In [1]: import numpy as np

In [2]: np.set_printoptions(precision=2, suppress=True, linewidth=160, sign=" ")

In [3]: data = np.load("run14.npy")

In [4]: data
Out[4]: 
array([[ 2.29,  2.03,  1.94, -1.17, -1.06,  3.31, -3.24],
       [ 1.88,  1.68,  1.61, -0.87, -0.73,  2.59, -2.6 ],
       [ 2.24,  2.23,  2.38, -1.14, -1.11,  3.23, -3.25],
       [-1.82, -1.9 , -1.64,  0.88,  0.84, -2.73,  2.65],
       [ 1.16,  1.17,  1.36, -0.79, -0.6 ,  1.85, -1.95],
       [-2.12, -2.21, -2.25,  1.13,  1.09, -3.12,  3.25],
       [-0.31, -0.52, -0.4 ,  0.04,  0.29, -0.64,  0.78],
       [ 0.8 ,  0.79,  1.08, -0.52, -0.41,  1.16, -1.1 ],
       [ 1.71,  1.76,  1.79, -0.7 , -0.84,  2.64, -2.4 ],
       [ 4.29,  4.34,  4.42, -2.1 , -2.05,  6.44, -6.39],
       [ 2.22,  2.21,  2.18, -0.96, -1.21,  3.33, -3.25],
       [ 0.33,  0.17,  0.  ,  0.  , -0.17,  0.07, -0.29],
       [ 0.93,  0.81,  0.86, -0.3 , -0.31,  1.34, -1.15],
       [-1.34, -1.3 , -1.34,  0.7 ,  0.81, -2.12,  1.91],
       [-1.29, -1.5 , -1.46,  0.51,  0.64, -2.19,  2.11],
       [-1.03, -1.26, -1.35,  0.63,  0.75, -1.94,  2.08],
       [-1.62, -1.62, -1.83,  0.94,  0.9 , -2.73,  2.61],
       [-1.93, -2.11, -1.84,  0.83,  1.06, -2.88,  3.03],
       [ 0.9 ,  0.86,  0.84, -0.38, -0.61,  1.19, -1.21],
       [ 1.37,  1.45,  1.28, -0.59, -0.5 ,  1.86, -1.59],
       [ 0.57,  0.47,  0.64, -0.16, -0.41,  0.65, -0.83],
       [ 0.7 ,  1.  ,  0.9 , -0.41, -0.41,  1.4 , -1.37],
       [-1.37, -1.35, -1.48,  0.67,  0.77, -2.11,  1.93],
       [-1.56, -1.48, -1.5 ,  0.74,  0.8 , -2.3 ,  2.39],
       [-5.1 , -4.97, -4.91,  2.64,  2.59, -7.33,  7.39],
       [ 1.31,  1.13,  1.32, -0.5 , -0.78,  1.89, -1.91],
       [ 2.21,  2.46,  2.34, -1.09, -1.08,  3.48, -3.39]])

In [5]: Y = data / np.linalg.norm(data, axis=1, keepdims=True)

In [6]: C2 = Y @ Y.T

In [7]: np.linalg.norm(Y, axis=1)
Out[7]: array([ 1.,  1.,  1.,  1.,  1.,  1.,  1.,  1.,  1.,  1.,  1.,  1.,  1.,  1.,  1.,  1.,  1.,  1.,  1.,  1.,  1.,  1.,  1.,  1.,  1.,  1.,  1.])

In [8]: U, sigma, Vt = np.linalg.svd(data)

In [9]: sigma
Out[9]: array([ 28.43,   0.65,   0.61,   0.6 ,   0.5 ,   0.41,   0.31])

In [10]: Y = U[:, :1] @ np.diag(sigma[:1]) @ Vt[:1]

In [11]: round(float(np.abs(data - Y).max()), 2)
Out[11]: 0.27

In [12]: np.round(np.linalg.norm(data - Y) / np.linalg.norm(data), 2)
Out[12]: np.float64(0.05)

In [13]: blk = np.stack([data, -3 * data, data[::-1]])

In [14]: np.linalg.norm(blk, axis=(1, 2))
Out[14]: array([ 28.46,  85.39,  28.46])

In [15]: np.linalg.matrix_rank(blk.reshape(3, -1))
Out[15]: np.int64(2)

In [16]: np.einsum("bij,cij->bc", blk, blk)
Out[16]: 
array([[  810.07, -2430.21,  -244.46],
       [-2430.21,  7290.64,   733.39],
       [ -244.46,   733.39,   810.07]])

In [17]: blk.shape
Out[17]: (3, 27, 7)

In [18]: Ac = data - data.mean(axis=0)

In [19]: U, sigma, Vt = np.linalg.svd(Ac, full_matrices=False)

In [20]: np.searchsorted(np.cumsum(sigma ** 2) / (sigma ** 2).sum(), 0.9) + 1
Out[20]: np.int64(1)

In [21]: np.round(Ac.mean(axis=0), 2) + 0
Out[21]: array([ 0.,  0.,  0.,  0.,  0.,  0.,  0.])

In [22]: print(np.round(sigma ** 2 / (sigma ** 2).sum(), 2) + 0)
[ 1.  0.  0.  0.  0.  0.  0.]

In [23]: (np.sign(U[:, 0]) == np.sign(U[0, 0])).astype(int)
Out[23]: array([ 1,  1,  1,  0,  1,  0,  0,  1,  1,  1,  1,  0,  1,  0,  0,  0,  0,  0,  1,  1,  1,  1,  0,  0,  0,  1,  1])
